In [1]: import numpy as np

In [2]: np.set_printoptions(suppress=True, linewidth=120)

In [3]: def rnd(a):
   ...:     return np.round(a, 2) + 0
   ...: 

In [4]: m1 = np.loadtxt("arr.csv", delimiter=",")

In [5]: rnd(m1)
Out[5]: 
array([[-1.55,  0.25,  1.01],
       [ 0.25, -2.02,  1.08],
       [ 1.01,  1.08, -1.43]])

In [6]: rnd(np.einsum("ii->", m1))
Out[6]: np.float64(-5.0)

In [7]: rnd(np.einsum("ij,ji->", m1, m1))
Out[7]: np.float64(13.0)

In [8]: rnd(np.linalg.det(2 * m1)), rnd(np.linalg.det(m1))
Out[8]: (np.float64(0.0), np.float64(0.0))

In [9]: rnd(np.linalg.det(m1.T))
Out[9]: np.float64(0.0)

In [10]: rnd(np.linalg.eigvals(m1))
Out[10]: array([ 0., -2., -3.])

In [11]: X = np.loadtxt("case15.csv", delimiter=",")

In [12]: print(X)
[[1.   0.7  0.49 0.34 0.24 0.17]
 [0.7  1.   0.7  0.49 0.34 0.24]
 [0.49 0.7  1.   0.7  0.49 0.34]
 [0.34 0.49 0.7  1.   0.7  0.49]
 [0.24 0.34 0.49 0.7  1.   0.7 ]
 [0.17 0.24 0.34 0.49 0.7  1.  ]]

In [13]: x0 = np.array([1, 9, 5, 8, 5, 3])

In [14]: rhs = X @ x0

In [15]: rhs
Out[15]: array([14.18, 19.54, 20.86, 21.22, 18.45, 14.45])

In [16]: rnd(np.linalg.solve(X, X[:, 3]))
Out[16]: array([0., 0., 0., 1., 0., 0.])

In [17]: rnd(np.linalg.solve(X, -1 * rhs))
Out[17]: array([-1., -9., -5., -8., -5., -3.])

In [18]: rnd(np.linalg.norm(X, 1)), rnd(np.linalg.norm(X, np.inf))
Out[18]: (np.float64(3.72), np.float64(3.72))

In [19]: rnd(np.linalg.norm(X, "nuc"))
Out[19]: np.float64(6.0)

In [20]: rnd(np.linalg.norm(X, axis=1))
Out[20]: array([1.39, 1.55, 1.6 , 1.6 , 1.55, 1.39])

In [21]: rnd(np.linalg.norm(X) ** 2 / np.linalg.norm(X, 2) ** 2)
Out[21]: np.float64(1.18)

In [22]: rnd(X[0] @ X[4])
Out[22]: np.float64(1.32)

In [23]: print(rnd(np.linalg.norm(X[0] - X[4])))
1.3

In [24]: print(rnd(np.linalg.norm(X, axis=0)))
[1.39 1.55 1.6  1.6  1.55 1.39]

In [25]: E = np.loadtxt("m.csv", delimiter=",")

In [26]: E
Out[26]: 
array([[ 0.,  0.,  5., -1.,  4.],
       [ 0., -4.,  6., -4.,  6.],
       [ 5.,  6., -2.,  6.,  2.],
       [-1., -4.,  6.,  4.,  7.],
       [ 4.,  6.,  2.,  7., -4.]])

In [27]: vals, evecs = np.linalg.eigh(E)

In [28]: x0 = np.array([1, 3, 1, 1, 0])

In [29]: (np.sign(evecs[:, -1].round(6)) == np.sign(evecs[0, -1].round(6))).astype(int)
Out[29]: array([1, 1, 1, 1, 1])

In [30]: print(np.abs(E).sum(axis=1).max(), rnd(np.abs(vals).max()))
23.0 16.81

In [31]: rnd(x0 @ E @ x0 / (x0 @ x0)), rnd(vals[0]), rnd(vals[-1])
Out[31]: (np.float64(-0.17), np.float64(-16.81), np.float64(12.51))

In [32]: x0 @ E @ x0
Out[32]: np.float64(-2.0)

In [33]: rnd(np.sort(np.abs(np.linalg.eigvals(E))))
Out[33]: array([ 1.39,  4.79,  5.11, 12.51, 16.81])

In [34]: print(np.allclose(E @ E.T, E.T @ E))
True

In [35]: E @ E
Out[35]: 
array([[ 42.,  58.,  -8.,  54., -13.],
       [ 58., 104., -48.,  78., -64.],
       [ -8., -48., 105.,  -3.,  86.],
       [ 54.,  78.,  -3., 118., -16.],
       [-13., -64.,  86., -16., 121.]])

In [36]: M = np.load("test10.npy")

In [37]: M
Out[37]: 
array([[ 0.37,  0.47,  0.13, -0.16,  0.07,  0.05, -0.59,  0.16,  0.02,  0.53],
       [ 0.16,  0.14, -0.01, -0.12, -0.02,  0.05, -0.15,  0.07,  0.05,  0.18],
       [-0.09, -0.04,  0.28,  0.11, -0.2 , -0.41,  0.17, -0.09, -0.14, -0.08],
       [ 0.01,  0.18,  0.73,  0.26, -0.38, -0.79, -0.15, -0.13, -0.55,  0.12],
       [ 0.29,  0.6 ,  0.75,  0.47, -0.18, -0.7 , -1.01, -0.03, -0.58,  0.67],
       [-0.13,  0.21,  0.36,  0.29, -0.16, -0.6 , -0.01, -0.24, -0.41, -0.01],
       [ 0.33, -0.34, -0.16, -0.57, -0.11,  0.65,  0.11,  0.14,  0.23,  0.09],
       [ 0.28,  0.52,  0.9 ,  0.16, -0.36, -0.78, -0.58,  0.04, -0.55,  0.48],
       [-0.28,  0.08, -0.03,  0.13,  0.08, -0.24,  0.28,  0.01,  0.12, -0.22]])

In [38]: f = np.array([0, -2])

In [39]: rnd(np.correlate(M[8], M[2], "full"))
Out[39]: 
array([ 0.02,  0.03,  0.02, -0.06,  0.11,  0.01, -0.01, -0.12, -0.11,  0.16, -0.01, -0.03, -0.14,  0.15,  0.07, -0.02,
       -0.07,  0.  ,  0.02])
